In [1]: import numpy as np

In [2]: import numpy.linalg as la

In [3]: np.set_printoptions(precision=2, suppress=True, linewidth=140)

In [4]: def tidy(a):
   ...:     return np.round(a, 2) + 0
   ...: 

In [5]: feats = np.loadtxt("w.csv", delimiter=",")

In [6]: feats
Out[6]: 
array([[ 14.  ,  -1.97,  -3.99,   3.99,   0.03, -13.  ,  -3.03, -11.98,   9.  ],
       [ -2.02,   2.03,   2.99,  -0.01,   2.97,   8.99,   5.  ,   5.96,  -6.99],
       [ 15.99,   8.02,  10.01,   8.01,  17.97,  27.97,  23.97,  11.99, -23.98],
       [  4.  ,   5.99,   0.99,   7.01,   9.04,   9.02,   4.97,  -7.99,  -7.98],
       [ 14.  ,  -1.99,  -4.  ,   4.03,  -0.01, -13.05,  -2.99, -12.  ,   9.  ],
       [-11.98,  -2.02,  -8.99,  -0.98,  -9.01, -19.01, -19.02, -20.  ,  16.01],
       [ 11.98, -18.02,  -5.  , -12.96, -21.01, -34.98, -10.98,  11.99,  28.  ],
       [-21.96,  -1.98,  -1.  ,  -8.03,  -9.02,  -1.  ,  -8.96,   6.03,   3.  ],
       [  2.02,   8.  ,   4.01,   7.  ,  11.96,  17.96,   9.98,  -1.98, -15.01],
       [  8.04,  -3.99,   8.02,  -6.01,   0.01,  10.01,  13.99,  27.96,  -7.99],
       [  8.  , -14.01,   0.99, -13.  , -14.99, -17.05,  -1.02,  23.98,  13.98],
       [ -3.99,   1.97,  -4.03,   2.98,   0.  ,  -4.99,  -6.98, -14.02,   4.  ],
       [ 13.97,  -9.98,  -0.95,  -5.99,  -8.99, -16.98,  -0.99,   9.99,  12.97],
       [  7.99,   2.02,  -4.98,   6.99,   2.99,  -9.02,  -4.96, -20.01,   6.02]])

In [7]: other = feats / np.sqrt((feats ** 2).mean(axis=1, keepdims=True))

In [8]: tidy(la.norm(other, axis=1))
Out[8]: array([3., 3., 3., 3., 3., 3., 3., 3., 3., 3., 3., 3., 3., 3.])

In [9]: tidy(other[5])
Out[9]: array([-0.87, -0.15, -0.66, -0.07, -0.66, -1.39, -1.39, -1.46,  1.17])

In [10]: other = np.array([[8, -7],
    ...:     [3, 9],
    ...:     [7, -5],
    ...:     [-7, -4],
    ...:     [-1, -8],
    ...:     [3, -6],
    ...:     [-3, -6],
    ...:     [6, 9],
    ...:     [-4, -1]])

In [11]: la.matrix_rank(feats @ other)
Out[11]: np.int64(2)

In [12]: print(la.matrix_rank(np.vstack([feats, other.T])))
9

In [13]: np.vstack([feats, other.T]).shape
Out[13]: (16, 9)

In [14]: f, v = feats[5], feats[1]

In [15]: print(tidy(f @ f))
1690.02

In [16]: tidy(f @ v)
Out[16]: np.float64(-530.64)

In [17]: p = (f @ v) / (f @ f) * f

In [18]: tidy(p)
Out[18]: array([ 3.76,  0.63,  2.82,  0.31,  2.83,  5.97,  5.97,  6.28, -5.03])

In [19]: la.matrix_rank(np.outer(f, v))
Out[19]: np.int64(1)

In [20]: tidy(la.norm(f + v) ** 2 + la.norm(f - v) ** 2)
Out[20]: np.float64(3812.37)

In [21]: print(tidy(v - p))
[-5.78  1.4   0.17 -0.32  0.14  3.02 -0.97 -0.32 -1.96]
